$ python -q
>>> import numpy as np
>>> np.set_printoptions(precision=3, suppress=True, linewidth=100)
>>> W0 = np.load("a.npy")
>>> W0
array([[17,  0,  0],
       [ 1, 16,  1],
       [ 1,  1, 16]])
>>> (W0 + W0.T) / 2
array([[17. ,  0.5,  0.5],
       [ 0.5, 16. ,  1. ],
       [ 0.5,  1. , 16. ]])
>>> np.sort(np.abs(np.linalg.eigvals(W0)))
array([15., 17., 17.])
>>> (W0 - W0.T) / 2
array([[ 0. , -0.5, -0.5],
       [ 0.5,  0. ,  0. ],
       [ 0.5,  0. ,  0. ]])
>>> np.allclose(W0 @ W0.T, W0.T @ W0)
False
>>> rng = np.random.default_rng(49066)
>>> out = W0 + rng.integers(-2, 3, (3, 2)) @ rng.integers(-2, 3, (2, 3))
>>> out
array([[13,  2, -2],
       [ 4, 14,  3],
       [ 0,  1, 16]])
>>> out - W0
array([[-4,  2, -2],
       [ 3, -2,  2],
       [-1,  0,  0]])
>>> np.round(np.linalg.svd(out - W0, compute_uv=False), 3) + 0
array([6.436, 0.761, 0.   ])
>>> labels = rng.permutation(3)
>>> labels
array([2, 1, 0])
>>> out = W0[labels][:, labels]
>>> np.sort(np.abs(np.linalg.eigvals(out)))
array([15., 17., 17.])
>>> np.diag(out)
array([16, 16, 17])
>>> np.allclose(out, W0)
False
>>> O, V = np.linalg.qr(W0[:, :1])[0], np.linalg.qr(W0[:, 1:])[0]
>>> sigma = np.linalg.svd(O.T @ V, compute_uv=False)
>>> np.degrees(np.arccos(sigma.clip(0, 1)))
array([85.245])
>>> J = np.loadtxt("w.csv", delimiter=",")
>>> J
array([[-0.256, -0.36 ,  0.812, -0.132,  0.358],
       [ 0.831, -0.013,  0.063, -0.488,  0.258],
       [-0.352, -0.376, -0.287, -0.764, -0.262],
       [-0.192,  0.833,  0.311, -0.387, -0.149],
       [-0.288,  0.186, -0.397, -0.1  ,  0.845]])
>>> np.sort(np.abs(np.linalg.eigvals(J)))
array([1., 1., 1., 1., 1.])
>>> round(float(np.abs(np.linalg.eigvals(J)).max()), 3)
1.0
>>> round(float(np.trace(J)), 3)
-0.097
>>> np.allclose(J @ J.T, J.T @ J)
True
>>> out = J / np.linalg.norm(J, axis=1, keepdims=True)
>>> gram = out @ out.T
>>> gram.round(3) + 0
array([[1., 0., 0., 0., 0.],
       [0., 1., 0., 0., 0.],
       [0., 0., 1., 0., 0.],
       [0., 0., 0., 1., 0.],
       [0., 0., 0., 0., 1.]])
>>> labels = rng.permutation(5)
>>> out = J[:, labels] * rng.choice([-1, 1], 5)
>>> out
array([[-0.256, -0.36 , -0.358,  0.132,  0.812],
       [ 0.831, -0.013, -0.258,  0.488,  0.063],
       [-0.352, -0.376,  0.262,  0.764, -0.287],
       [-0.192,  0.833,  0.149,  0.387,  0.311],
       [-0.288,  0.186, -0.845,  0.1  , -0.397]])
>>> U, _, Vt = np.linalg.svd(J.T @ out)
>>> np.round(U @ Vt, 3) + 0
array([[ 1.,  0.,  0.,  0.,  0.],
       [ 0.,  1.,  0.,  0.,  0.],
       [ 0.,  0.,  0.,  0.,  1.],
       [ 0.,  0.,  0., -1.,  0.],
       [ 0.,  0., -1.,  0.,  0.]])
>>> labels
array([0, 1, 4, 3, 2])
>>> feats = np.load("case7.npy")
>>> feats
array([[  3,  -2,   0,  -2],
       [ -3,  -2,   2,   1],
       [  1,  -1,   3,  -1],
       [  0,  -2,   0,  -1],
       [-12, -12,  10,   3]])
>>> # row 4 dominates
>>> x0 = np.array([-5, -1, -4, 3])
>>> target = feats @ x0
>>> target
array([-19,  12, -19,  -1,  41])
>>> np.linalg.solve(feats.T @ feats, feats.T @ target)
array([-5., -1., -4.,  3.])
>>> target = target + 0.1 * rng.normal(size=5)
>>> target
array([-18.938,  12.073, -19.078,  -0.861,  41.017])
>>> c, *_ = np.linalg.lstsq(feats, target)
>>> np.round(feats.T @ (target - feats @ c), 3) + 0
array([0., 0., 0., 0.])
>>> c
array([-5.078, -0.999, -4.047,  2.859])
>>> round(np.linalg.norm(target - feats @ c), 3)
np.float64(0.079)
>>> c.round()
array([-5., -1., -4.,  3.])
>>> out = feats[0, 0] * feats[1:] - np.outer(feats[1:, 0], feats[0])
>>> out
array([[  0, -12,   6,  -3],
       [  0,  -1,   9,  -1],
       [  0,  -6,   0,  -3],
       [  0, -60,  30, -15]])
>>> feats[:, 0] / feats[0, 0]
array([ 1.   , -1.   ,  0.333,  0.   , -4.   ])
>>> np.flatnonzero(~out.round(6).any(axis=1))
array([], dtype=int64)
>>> np.linalg.matrix_rank(out), np.linalg.matrix_rank(feats)
(np.int64(3), np.int64(4))
>>> r0 = np.array([2, 0])
>>> np.array([np.convolve(row, r0, "same") for row in out])
array([[   0,  -24,   12,   -6],
       [   0,   -2,   18,   -2],
       [   0,  -12,    0,   -6],
       [   0, -120,   60,  -30]])
>>> np.polyval(r0, out[3])
array([   0, -120,   60,  -30])
>>> np.convolve(out[3], r0)
array([   0, -120,   60,  -30,    0])
>>> arr = np.load("layer16.npy")
>>> arr
array([[ 0.005,  0.041, -0.041,  0.014,  0.032],
       [ 0.041,  0.367, -0.367,  0.122,  0.285],
       [-0.041, -0.367,  0.367, -0.122, -0.285],
       [ 0.014,  0.122, -0.122,  0.041,  0.095],
       [ 0.032,  0.285, -0.285,  0.095,  0.222]])
>>> gram = arr.T @ arr
>>> np.linalg.matrix_rank(gram)
np.int64(1)
>>> gram
array([[ 0.005,  0.041, -0.041,  0.014,  0.032],
       [ 0.041,  0.367, -0.367,  0.122,  0.285],
       [-0.041, -0.367,  0.367, -0.122, -0.285],
       [ 0.014,  0.122, -0.122,  0.041,  0.095],
       [ 0.032,  0.285, -0.285,  0.095,  0.222]])
>>> np.round(np.linalg.eigvalsh(gram)[::-1], 3) + 0
array([1., 0., 0., 0., 0.])
>>> U, sigma, Vt = np.linalg.svd(arr)
>>> V = Vt[:(sigma > 1e-8).sum()]
>>> x0 = arr[0] + 5 * arr[4] + rng.integers(2) * np.eye(5)[1]
>>> x0
array([ 0.163,  1.466, -1.466,  0.489,  1.14 ])
>>> np.round(np.linalg.norm(x0 - V.T @ V @ x0), 3)
np.float64(0.0)
>>> V.T @ V
array([[ 0.005,  0.041, -0.041,  0.014,  0.032],
       [ 0.041,  0.367, -0.367,  0.122,  0.285],
       [-0.041, -0.367,  0.367, -0.122, -0.285],
       [ 0.014,  0.122, -0.122,  0.041,  0.095],
       [ 0.032,  0.285, -0.285,  0.095,  0.222]])
>>> vals, V = np.linalg.eigh(arr)
>>> np.round(np.linalg.eigvalsh(arr @ arr), 3) + 0
array([0., 0., 0., 0., 1.])
>>> np.round(V.T @ V, 3) + 0
array([[1., 0., 0., 0., 0.],
       [0., 1., 0., 0., 0.],
       [0., 0., 1., 0., 0.],
       [0., 0., 0., 1., 0.],
       [0., 0., 0., 0., 1.]])
>>> round(vals.sum(), 3), np.round(np.trace(arr), 3)
(np.float64(1.0), np.float64(1.0))
>>> np.round(np.linalg.svd(arr, compute_uv=False), 3) + 0
array([1., 0., 0., 0., 0.])
>>> np.abs(V[:, -1])
array([0.067, 0.605, 0.605, 0.202, 0.471])
>>> (vals > 1e-8).sum(), (vals < -1e-8).sum()
(np.int64(1), np.int64(0))
>>> np.unique(vals.round(6) + 0, return_counts=True)[1]
array([4, 1])
>>> X = np.array([[0, -2, 0, 4, -1],
...     [0, 0, 0, 0, 0],
...     [2, 0, 0, 0, 0],
...     [0, 0, -3, 4, 1]])
>>> # rank 3
>>> round(np.linalg.norm(X, 2) / np.linalg.norm(X), 3)
np.float64(0.871)
>>> np.linalg.matrix_rank(X, rtol=0.1)
np.int64(3)
>>> np.argsort(-np.linalg.norm(X, axis=0).round(6), kind="stable")[:3]
array([3, 2, 0])
>>> M = np.diag(5 * np.array([-2, 1, -6])) + np.array([[1, 2, 2], [1, 1, 4], [5, 0, 3]])
>>> M
array([[ -9,   2,   2],
       [  1,   6,   4],
       [  5,   0, -27]])
>>> out = np.linalg.inv(M)
>>> round(float(np.linalg.slogdet(M)[0]), 3)
1.0
>>> out
array([[-0.109,  0.036, -0.003],
       [ 0.032,  0.156,  0.025],
       [-0.02 ,  0.007, -0.038]])
>>> round(float(np.linalg.cond(M)), 3)
4.545
>>> np.round(np.linalg.inv(out), 3) + 0
array([[ -9.,   2.,   2.],
       [  1.,   6.,   4.],
       [  5.,   0., -27.]])
>>> np.allclose(out, M.T)
False
>>> U, sigma, Vt = np.linalg.svd(X)
>>> V = Vt[:(sigma > 1e-8).sum()]
>>> x0 = X[2] + -3 * X[0] + rng.integers(2) * np.eye(5)[2]
>>> x0
array([  2.,   6.,   1., -12.,   3.])
>>> np.linalg.matrix_rank(np.vstack([X, x0]))
np.int64(4)
>>> np.round(np.linalg.norm(x0 - V.T @ V @ x0), 3)
np.float64(0.641)
>>> np.round(V.T @ V, 3) + 0
array([[ 1.   ,  0.   ,  0.   ,  0.   ,  0.   ],
       [ 0.   ,  0.324, -0.28 , -0.274,  0.255],
       [ 0.   , -0.28 ,  0.589, -0.224, -0.336],
       [ 0.   , -0.274, -0.224,  0.847, -0.062],
       [ 0.   ,  0.255, -0.336, -0.062,  0.24 ]])
>>> O, V = np.linalg.qr(M[:, :2])[0], np.linalg.qr(M[:, 2:])[0]
>>> sigma = np.linalg.svd(O.T @ V, compute_uv=False)
>>> np.degrees(np.arccos(sigma.clip(0, 1)))
array([57.961])
>>> (sigma > 0.9).sum()
np.int64(0)
>>> np.round(np.linalg.norm(O @ O.T - V @ V.T, 2), 3)
np.float64(1.0)
>>> m1 = np.load("arr.npy")
>>> m1
array([[ 4,  1, -1, -1],
       [ 1,  2,  0, -2],
       [-1,  0,  0,  1],
       [-1, -2,  1, -4]])
>>> # symmetric
>>> labels = rng.permutation(4)
>>> out = m1[:, labels] * rng.choice([-1, 1], 4)
>>> out
array([[-4, -1, -1, -1],
       [-1,  0, -2, -2],
       [ 1,  0,  1,  0],
       [ 1,  1, -4,  2]])
>>> U, _, Vt = np.linalg.svd(m1.T @ out)
>>> np.round(U @ Vt, 3) + 0
array([[-1.,  0.,  0.,  0.],
       [ 0.,  0.,  0., -1.],
       [ 0.,  1.,  0.,  0.],
       [ 0.,  0.,  1.,  0.]])
>>> np.round(np.linalg.lstsq(m1, out)[0], 3) + 0
array([[-1.,  0.,  0.,  0.],
       [ 0.,  0.,  0., -1.],
       [ 0.,  1.,  0.,  0.],
       [ 0.,  0.,  1.,  0.]])
>>> [round(float(x), 3) for x in np.linalg.svd(out, compute_uv=False)[:3]]
[5.0, 4.823, 1.93]
>>> np.linalg.cond(out) > 100
np.False_
>>> np.abs(np.linalg.svd(out)[2][-1])
array([0.264, 0.95 , 0.162, 0.028])
>>> round(np.log10(np.linalg.cond(out)))
2
>>> U, sigma, Vt = np.linalg.svd(m1)
>>> sigma
array([5.   , 4.823, 1.93 , 0.107])
>>> out = U[:, :3] @ np.diag(sigma[:3]) @ Vt[:3]
>>> np.linalg.matrix_rank(m1, rtol=0.05)
np.int64(3)
>>> round(np.abs(m1 - out).max(), 3)
np.float64(0.097)
>>> round(np.linalg.norm(m1 - out) / np.linalg.norm(m1), 3)
np.float64(0.015)
>>> np.linalg.matrix_rank(out)
np.int64(3)
>>> E = np.loadtxt("dump.csv", delimiter=",")
>>> E
array([[ 0.457, -0.52 , -0.036, -0.108, -0.712],
       [-0.356,  0.419, -0.447,  0.41 , -0.574],
       [-0.712, -0.139,  0.42 , -0.45 , -0.309],
       [ 0.305,  0.502,  0.74 ,  0.22 , -0.242],
       [-0.254, -0.532,  0.273,  0.754,  0.097]])
>>> x0 = np.array([-1, 2, 0, -1, -2])
>>> 5 - np.linalg.matrix_rank(E - np.eye(5), tol=1e-8)
np.int64(0)
>>> np.sort(np.abs(np.degrees(np.angle(np.linalg.eigvals(E)))))
array([ 10.575,  10.575,  71.129,  71.129, 180.   ])
